$ python -q
>>> import numpy as np
>>> np.set_printoptions(suppress=True, linewidth=160)
>>> def tidy(a):
...     return np.round(a, 1) + 0
... 
>>> other = np.array([[5, 6, -2, 5], [-7, -7, -7, 0], [5, -1, -2, -9], [7, 4, 8, -6]])
>>> X = other - other.T
>>> X
array([[  0,  13,  -7,  -2],
       [-13,   0,  -6,  -4],
       [  7,   6,   0, -17],
       [  2,   4,  17,   0]])
>>> # antisymmetric, zero diagonal
>>> rng = np.random.default_rng(7672)
>>> lab = rng.permutation(4)
>>> other = X[:, lab] * rng.choice([-1, 1], 4)
>>> other
array([[  0,  13,   2,  -7],
       [-13,   0,   4,  -6],
       [  7,   6,  17,   0],
       [  2,   4,   0,  17]])
>>> Uu, _, VT = np.linalg.svd(X.T @ other)
>>> lab
array([0, 1, 3, 2])
>>> tidy(Uu @ VT)
array([[ 1.,  0.,  0.,  0.],
       [ 0.,  1.,  0.,  0.],
       [ 0.,  0.,  0.,  1.],
       [ 0.,  0., -1.,  0.]])
>>> hat = np.triu(np.array([[8, 9, 4, 5], [0, 7, 2, 7], [8, 2, 1, 1], [3, 3, 9, 1]]), 1) + np.eye(4)
>>> other = hat @ X @ np.linalg.inv(hat)
>>> tidy(np.linalg.det(other))
np.float64(56169.0)
>>> other
array([[  -79.,   768., -1196., -3891.],
       [   15.,   -95.,   243.,   309.],
       [    9.,   -71.,   123.,   312.],
       [    2.,   -14.,    37.,    51.]])
>>> tidy(np.poly(other))
array([    1.,     0.,   563.,     0., 56169.])
>>> q, R = np.linalg.qr(X)
>>> tidy(q @ R)
array([[  0.,  13.,  -7.,  -2.],
       [-13.,   0.,  -6.,  -4.],
       [  7.,   6.,   0., -17.],
       [  2.,   4.,  17.,   0.]])
>>> np.allclose(R.T @ R, X.T @ X)
True
>>> tidy(np.abs(np.diag(R)))
array([14.9, 14.5, 17.5, 14.9])
>>> q.shape, R.shape
((4, 4), (4, 4))
>>> M = np.loadtxt("m.csv", delimiter=",")
>>> M
array([[  1.,  -3.,   9., -27.],
       [  1.,  -2.,   4.,  -8.],
       [  1.,  -1.,   1.,  -1.],
       [  1.,   0.,   0.,   0.]])
>>> t3 = np.stack([M, -3 * M, M[::-1]])
>>> tidy(np.linalg.det(t3))
array([ 12., 972.,  12.])
>>> np.linalg.matrix_rank(t3.reshape(3, -1))
np.int64(2)
>>> tidy(np.linalg.norm(t3, axis=(1, 2)))
array([30.2, 90.5, 30.2])
>>> t3.sum(axis=0)
array([[ -1.,   6., -18.,  54.],
       [ -1.,   3.,  -7.,  15.],
       [ -1.,   0.,   2.,  -6.],
       [ -1.,  -3.,   9., -27.]])
>>> feats = np.loadtxt("test3.csv", delimiter=",")
>>> feats
array([[0., 0.],
       [0., 4.]])
>>> vals, V = np.linalg.eigh(feats)
>>> V.T @ V
array([[1., 0.],
       [0., 1.]])
>>> np.abs(V[:, -1])
array([0., 1.])
>>> np.unique(vals.round(6) + 0, return_counts=True)[1]
array([1, 1])
>>> tidy(np.linalg.svd(feats, compute_uv=False))
array([4., 0.])
>>> V @ np.diag(vals) @ V.T
array([[0., 0.],
       [0., 4.]])
>>> tidy(np.linalg.eigvalsh(feats @ feats))
array([ 0., 16.])
>>> tidy(np.linalg.eigvalsh(feats + 5 * np.eye(2)))
array([5., 9.])
>>> lab = rng.permutation(2)
>>> lab
array([1, 0])
>>> other = feats[lab][:, lab]
>>> np.allclose(other, feats)
False
>>> np.diag(other)
array([4., 0.])
>>> feats @ feats
array([[ 0.,  0.],
       [ 0., 16.]])
>>> [int(np.linalg.matrix_rank(np.linalg.matrix_power(feats, p))) for p in range(1, 3)]
[1, 1]
>>> tidy(np.sort(np.linalg.eigvals(feats)))
array([0., 4.])
>>> np.linalg.matrix_rank(feats - feats[0, 0] * np.eye(2))
np.int64(1)
